$ python -q
>>> import numpy as np
>>> import numpy.linalg as la
>>> np.set_printoptions(precision=3, suppress=True, linewidth=160, legacy="1.25")
>>> A = np.array([[1, -2, 4, -8],
...     [1, -1, 1, -1],
...     [1, 0, 0, 0],
...     [1, 1, 1, 1],
...     [1, 2, 4, 8],
...     [1, 3, 9, 27],
...     [1, 4, 16, 64],
...     [1, 5, 25, 125]])
>>> Y = np.c_[A[:, :2] @ np.array([[-2, 3], [-1, 0]]), np.array([-1, 0, -3, -3, -1, 2, -2, 0])]
>>> Y
array([[ 0,  3, -1],
       [-1,  3,  0],
       [-2,  3, -3],
       [-3,  3, -3],
       [-4,  3, -1],
       [-5,  3,  2],
       [-6,  3, -2],
       [-7,  3,  0]])
>>> np.round(la.lstsq(A, Y[:, 0])[0], 3) + 0
array([-2., -1.,  0.,  0.])
>>> la.matrix_rank(np.c_[A, Y])
5
>>> la.matrix_rank(Y)
3
>>> X = np.array([[0, -1, -1, 2, -1, 1],
...     [0, 0, -2, 1, -2, -1],
...     [0, 0, 0, 1, 2, 1],
...     [0, 0, 0, 0, 2, -1],
...     [0, 0, 0, 0, 0, -1],
...     [0, 0, 0, 0, 0, 0]])
>>> # triangular, det is the product of the diagonal
>>> Y = np.array([[0, -4, -5],
...     [-5, -1, -1],
...     [-2, -2, 2],
...     [-4, -3, -1],
...     [2, -5, -1],
...     [0, 0, -4]])
>>> la.matrix_rank(X @ Y)
3
>>> X @ Y
array([[ -3,   2,  -6],
       [ -4,  11,   1],
       [  0, -13,  -7],
       [  4, -10,   2],
       [  0,   0,   4],
       [  0,   0,   0]])
>>> np.einsum("ij,ij->i", X, X)
array([ 8, 10,  6,  5,  1,  0])
>>> np.einsum("ik,kj->ji", X, Y)
array([[ -3,  -4,   0,   4,   0,   0],
       [  2,  11, -13, -10,   0,   0],
       [ -6,   1,  -7,   2,   4,   0]])
>>> Y.T @ X.T
array([[ -3,  -4,   0,   4,   0,   0],
       [  2,  11, -13, -10,   0,   0],
       [ -6,   1,  -7,   2,   4,   0]])
>>> np.vstack([X, Y.T]).shape
(9, 6)
>>> la.matrix_rank(np.vstack([X, Y.T]))
6
>>> np.einsum("ik,kj->ij", X, Y)
array([[ -3,   2,  -6],
       [ -4,  11,   1],
       [  0, -13,  -7],
       [  4, -10,   2],
       [  0,   0,   4],
       [  0,   0,   0]])
>>> np.abs(np.diag(la.qr(X)[1])) > 1e-9
array([False, False, False, False, False, False])
>>> np.unique(X.round(6), axis=0).shape
(6, 6)
>>> round(float(np.trace(la.pinv(X) @ X)), 3)
5.0
>>> np.allclose(X[:-1].T @ la.lstsq(X[:-1].T, X[-1])[0], X[-1])
True
>>> Y = np.array([[1, 1, 0, 0, 2],
...     [1, 0, 0, 2, 2],
...     [1, 1, 0, 1, 0],
...     [2, 1, 2, 1, 1],
...     [2, 1, 2, 1, 0]])
>>> K = Y + Y.T
>>> K
array([[2, 2, 1, 2, 4],
       [2, 0, 1, 3, 3],
       [1, 1, 0, 3, 2],
       [2, 3, 3, 2, 2],
       [4, 3, 2, 2, 0]])
>>> [round(float(la.det(K[:i, :i])), 2) + 0 for i in range(1, 6)]
[2.0, -4.0, 2.0, 17.0, -140.0]
>>> def softmax(z):
...     e = np.exp(z - z.max(axis=-1, keepdims=True))
...     return e / e.sum(axis=-1, keepdims=True)
... 
>>> np.round(softmax(10 * K[4]), 3) + 0
array([1., 0., 0., 0., 0.])
>>> softmax(K[4] + 2)
array([0.604, 0.222, 0.082, 0.082, 0.011])
>>> att = K @ K.T / np.sqrt(5)
>>> np.round(softmax(att + np.triu(np.full(att.shape, -np.inf), 1)), 3) + 0
array([[1.   , 0.   , 0.   , 0.   , 0.   ],
       [0.5  , 0.5  , 0.   , 0.   , 0.   ],
       [0.526, 0.336, 0.138, 0.   , 0.   ],
       [0.096, 0.007, 0.001, 0.897, 0.   ],
       [0.003, 0.   , 0.   , 0.064, 0.933]])
>>> mat = np.loadtxt("m.csv", delimiter=",")
>>> mat
array([[1.   , 0.   , 0.   , 0.   , 0.   , 0.   , 0.   ],
       [0.167, 0.167, 0.167, 0.   , 0.167, 0.167, 0.167],
       [0.   , 0.5  , 0.5  , 0.   , 0.   , 0.   , 0.   ],
       [0.   , 0.333, 0.   , 0.667, 0.   , 0.   , 0.   ],
       [0.   , 0.333, 0.   , 0.   , 0.333, 0.   , 0.333],
       [0.25 , 0.   , 0.   , 0.25 , 0.25 , 0.25 , 0.   ],
       [0.   , 0.   , 0.25 , 0.25 , 0.25 , 0.   , 0.25 ]])
>>> np.round(la.matrix_power(mat, 100), 3) + 0
array([[1.   , 0.   , 0.   , 0.   , 0.   , 0.   , 0.   ],
       [0.998, 0.   , 0.   , 0.   , 0.   , 0.   , 0.   ],
       [0.998, 0.001, 0.   , 0.   , 0.   , 0.   , 0.   ],
       [0.998, 0.001, 0.   , 0.   , 0.   , 0.   , 0.   ],
       [0.998, 0.001, 0.   , 0.   , 0.   , 0.   , 0.   ],
       [0.998, 0.   , 0.   , 0.   , 0.   , 0.   , 0.   ],
       [0.998, 0.001, 0.   , 0.   , 0.   , 0.   , 0.   ]])
>>> pr = np.eye(7)[4]
>>> for _ in range(4):
...     pr = pr @ mat
...     print(pr.round(3))
... 
[0.    0.333 0.    0.    0.333 0.    0.333]
[0.056 0.167 0.139 0.083 0.25  0.056 0.25 ]
[0.097 0.208 0.16  0.132 0.187 0.042 0.174]
[0.142 0.221 0.158 0.142 0.151 0.045 0.141]
>>> Y = np.array([[1, 0], [1, 2], [1, 2], [0, 1], [2, 0], [0, 0], [2, 2]])
>>> np.vstack([mat, Y.T]).shape
(9, 7)
>>> np.einsum("ij,ij->i", mat, mat)
array([1.   , 0.167, 0.5  , 0.556, 0.333, 0.25 , 0.25 ])
>>> la.matrix_rank(mat @ Y)
2
>>> mat @ Y
array([[1.   , 0.   ],
       [1.167, 1.   ],
       [1.   , 2.   ],
       [0.333, 1.333],
       [1.667, 1.333],
       [0.75 , 0.25 ],
       [1.25 , 1.25 ]])
>>> Y.T @ mat.T
array([[1.   , 1.167, 1.   , 0.333, 1.667, 0.75 , 1.25 ],
       [0.   , 1.   , 2.   , 1.333, 1.333, 0.25 , 1.25 ]])
>>> np.einsum("ik,kj->ij", mat, Y)
array([[1.   , 0.   ],
       [1.167, 1.   ],
       [1.   , 2.   ],
       [0.333, 1.333],
       [1.667, 1.333],
       [0.75 , 0.25 ],
       [1.25 , 1.25 ]])
>>> mat - mat[0]
array([[ 0.   ,  0.   ,  0.   ,  0.   ,  0.   ,  0.   ,  0.   ],
       [-0.833,  0.167,  0.167,  0.   ,  0.167,  0.167,  0.167],
       [-1.   ,  0.5  ,  0.5  ,  0.   ,  0.   ,  0.   ,  0.   ],
       [-1.   ,  0.333,  0.   ,  0.667,  0.   ,  0.   ,  0.   ],
       [-1.   ,  0.333,  0.   ,  0.   ,  0.333,  0.   ,  0.333],
       [-0.75 ,  0.   ,  0.   ,  0.25 ,  0.25 ,  0.25 ,  0.   ],
       [-1.   ,  0.   ,  0.25 ,  0.25 ,  0.25 ,  0.   ,  0.25 ]])
>>> np.unravel_index(np.abs(mat).argmax(), mat.shape)
(0, 0)
>>> np.diff(mat, axis=0)
array([[-0.833,  0.167,  0.167,  0.   ,  0.167,  0.167,  0.167],
       [-0.167,  0.333,  0.333,  0.   , -0.167, -0.167, -0.167],
       [ 0.   , -0.167, -0.5  ,  0.667,  0.   ,  0.   ,  0.   ],
       [ 0.   ,  0.   ,  0.   , -0.667,  0.333,  0.   ,  0.333],
       [ 0.25 , -0.333,  0.   ,  0.25 , -0.083,  0.25 , -0.333],
       [-0.25 ,  0.   ,  0.25 ,  0.   ,  0.   , -0.25 ,  0.25 ]])
>>> la.svd(mat, compute_uv=False)
array([1.083, 0.969, 0.661, 0.555, 0.347, 0.269, 0.081])
>>> mat.mean(axis=0)
array([0.202, 0.19 , 0.131, 0.167, 0.143, 0.06 , 0.107])
>>> rng = np.random.default_rng(82)
>>> labels = rng.permutation(7)
>>> labels
array([4, 3, 6, 1, 5, 2, 0])
>>> Y = mat[labels][:, labels]
>>> round(la.det(Y), 3), round(la.det(mat[labels]), 3)
(0.003, -0.003)
>>> np.round(np.trace(Y), 3)
3.167
>>> Y
array([[0.333, 0.   , 0.333, 0.333, 0.   , 0.   , 0.   ],
       [0.   , 0.667, 0.   , 0.333, 0.   , 0.   , 0.   ],
       [0.25 , 0.25 , 0.25 , 0.   , 0.   , 0.25 , 0.   ],
       [0.167, 0.   , 0.167, 0.167, 0.167, 0.167, 0.167],
       [0.25 , 0.25 , 0.   , 0.   , 0.25 , 0.   , 0.25 ],
       [0.   , 0.   , 0.   , 0.5  , 0.   , 0.5  , 0.   ],
       [0.   , 0.   , 0.   , 0.   , 0.   , 0.   , 1.   ]])
>>> np.diag(Y)
array([0.333, 0.667, 0.25 , 0.167, 0.25 , 0.5  , 1.   ])
>>> np.sort(np.abs(la.eigvals(Y)))
array([0.192, 0.192, 0.37 , 0.37 , 0.609, 0.939, 1.   ])
>>> np.sort(np.abs(la.eigvals(Y)))[::-1]
array([1.   , 0.939, 0.609, 0.37 , 0.37 , 0.192, 0.192])
>>> pr = np.eye(7)[5]
>>> for _ in range(4):
...     pr = pr @ Y
...     print(pr.round(3))
... 
[0.  0.  0.  0.5 0.  0.5 0. ]
[0.083 0.    0.083 0.333 0.083 0.333 0.083]
[0.125 0.042 0.104 0.25  0.076 0.243 0.16 ]
[0.128 0.073 0.109 0.219 0.061 0.189 0.22 ]
>>> labels = rng.integers(0, 3, 3)
>>> M = (labels[:, None] == labels) * 5 + np.eye(3)
>>> M
array([[6., 0., 5.],
       [0., 6., 0.],
       [5., 0., 6.]])
>>> # 2 groups of indices that never mix
>>> np.einsum("ii->", M)
18.0
>>> round(float(la.det(2 * M)), 3), round(la.det(M), 3)
(528.0, 66.0)
>>> f = np.array([7, 7, 7])
>>> Y = M + np.outer(f, np.eye(3)[1])
>>> np.round(la.det(Y) / la.det(M), 3), round(float(1 + la.solve(M, f)[1]), 3)
(2.167, 2.167)
>>> Y
array([[ 6.,  7.,  5.],
       [ 0., 13.,  0.],
       [ 5.,  7.,  6.]])
>>> W1 = np.array([[2, 0, 1], [1, 2, 0], [2, 1, 1]])
>>> beta = np.array([3, 8, 2])
>>> H = np.maximum(M @ W1 + beta, 0)
>>> (H > 0).astype(int)
array([[1, 1, 1],
       [1, 1, 1],
       [1, 1, 1]])
>>> H
array([[25., 13., 13.],
       [ 9., 20.,  2.],
       [25., 14., 13.]])
>>> Z = np.array([[1, 1, 1], [3, 3, 3], [0, 0, 3]])
>>> H @ Z
array([[ 64.,  64., 103.],
       [ 69.,  69.,  75.],
       [ 67.,  67., 106.]])
>>> (H @ Z).round(6).argmax(axis=1)
array([2, 2, 2])
>>> m1 = np.loadtxt("test10.csv", delimiter=",")
>>> m1
array([[ 0.,  0.,  0.,  0.,  0.,  0.,  0.,  0.],
       [ 2.,  4.,  6., -6.,  6.,  4.,  6., -4.],
       [-1., -2., -3.,  3., -3., -2., -3.,  2.],
       [ 3.,  6.,  9., -9.,  9.,  6.,  9., -6.],
       [-2., -4., -6.,  6., -6., -4., -6.,  4.],
       [ 1.,  2.,  3., -3.,  3.,  2.,  3., -2.],
       [ 2.,  4.,  6., -6.,  6.,  4.,  6., -4.],
       [ 2.,  4.,  6., -6.,  6.,  4.,  6., -4.],
       [-2., -4., -6.,  6., -6., -4., -6.,  4.]])
>>> # rows and columns are dependent
>>> m1 @ la.pinv(m1) @ m1
array([[ 0.,  0.,  0.,  0.,  0.,  0.,  0.,  0.],
       [ 2.,  4.,  6., -6.,  6.,  4.,  6., -4.],
       [-1., -2., -3.,  3., -3., -2., -3.,  2.],
       [ 3.,  6.,  9., -9.,  9.,  6.,  9., -6.],
       [-2., -4., -6.,  6., -6., -4., -6.,  4.],
       [ 1.,  2.,  3., -3.,  3.,  2.,  3., -2.],
       [ 2.,  4.,  6., -6.,  6.,  4.,  6., -4.],
       [ 2.,  4.,  6., -6.,  6.,  4.,  6., -4.],
       [-2., -4., -6.,  6., -6., -4., -6.,  4.]])
>>> round(float(np.trace(la.pinv(m1) @ m1)), 3)
1.0
>>> np.abs(np.diag(la.qr(m1)[1])) > 1e-9
array([ True, False, False, False, False, False, False, False])
>>> vals, vecs = la.eigh(M)
>>> x0 = np.array([0, 1, 3])
>>> vecs * np.maximum(vals, 0) @ vecs.T
array([[6., 0., 5.],
       [0., 6., 0.],
       [5., 0., 6.]])
>>> x0 @ M @ x0 / (x0 @ x0), vals[0], vals[-1]
(6.0, 1.0, 11.0)
>>> la.eigvalsh(M[1:, 1:])
array([6., 6.])
>>> x0 @ M @ x0
60.0
>>> la.cond(m1) > 100
True
>>> round(la.norm(m1, 2) / la.norm(m1), 3)
1.0
>>> la.matrix_rank(m1, rtol=0.1)
1
>>> q, _ = la.qr(np.array([[-1.6, -0.3, 0.3, 0.0, 1.6, 0.8, -0.8, 0.6],
...     [0.3, 1.0, 0.7, 0.5, 0.8, -0.4, 0.1, 1.1],
...     [0.3, 0.4, 0.4, -1.2, -0.6, 2.1, 0.9, 1.1],
...     [2.1, 0.3, 0.7, -1.4, -1.0, -0.1, -2.0, 1.6],
...     [0.9, 1.7, 0.1, -1.3, -0.4, 0.7, -0.3, 1.4],
...     [-0.8, 2.3, -0.3, -0.5, 0.3, -0.3, 0.4, -1.0],
...     [0.2, -1.2, 0.5, 0.3, 0.0, 1.0, -1.3, 0.5],
...     [0.5, 0.3, -0.1, -2.3, 0.3, -0.4, 1.2, -0.2]]))
>>> J = -2 * q
>>> J
array([[ 1.073, -0.059,  1.077,  0.772, -0.304,  0.055,  0.748,  0.658],
       [-0.201,  0.583,  1.21 , -0.769, -0.888, -0.08 , -0.871, -0.113],
       [-0.201,  0.219,  0.636,  0.72 ,  1.382, -0.275, -0.974,  0.232],
       [-1.409,  0.02 ,  0.536,  0.178,  0.085,  1.032,  0.696,  0.375],
       [-0.604,  0.96 , -0.029,  0.145, -0.057, -1.431,  0.786,  0.147],
       [ 0.537,  1.454, -0.111,  0.021,  0.399,  0.819,  0.301, -0.815],
       [-0.134, -0.742,  0.748,  0.07 ,  0.254, -0.351,  0.489, -1.562],
       [-0.335,  0.143, -0.335,  1.496, -0.987,  0.083, -0.55 , -0.484]])
>>> x0 = np.array([1, 0, -2, 2, 2, 2, -1, -1])
>>> target = J @ x0
>>> beta, lr = np.zeros(8), 1 / la.norm(J, 2) ** 2
>>> for i in range(5):
...     beta -= lr * J.T @ (J @ beta - target)
...     if i % 1 == 0: print(i, round(la.norm(J @ beta - target), 3))
... 
0 0.0
1 0.0
2 0.0
3 0.0
4 0.0
>>> beta.round(3) + 0
array([ 1.,  0., -2.,  2.,  2.,  2., -1., -1.])
>>> np.round(la.cond(J), 3)
1.0
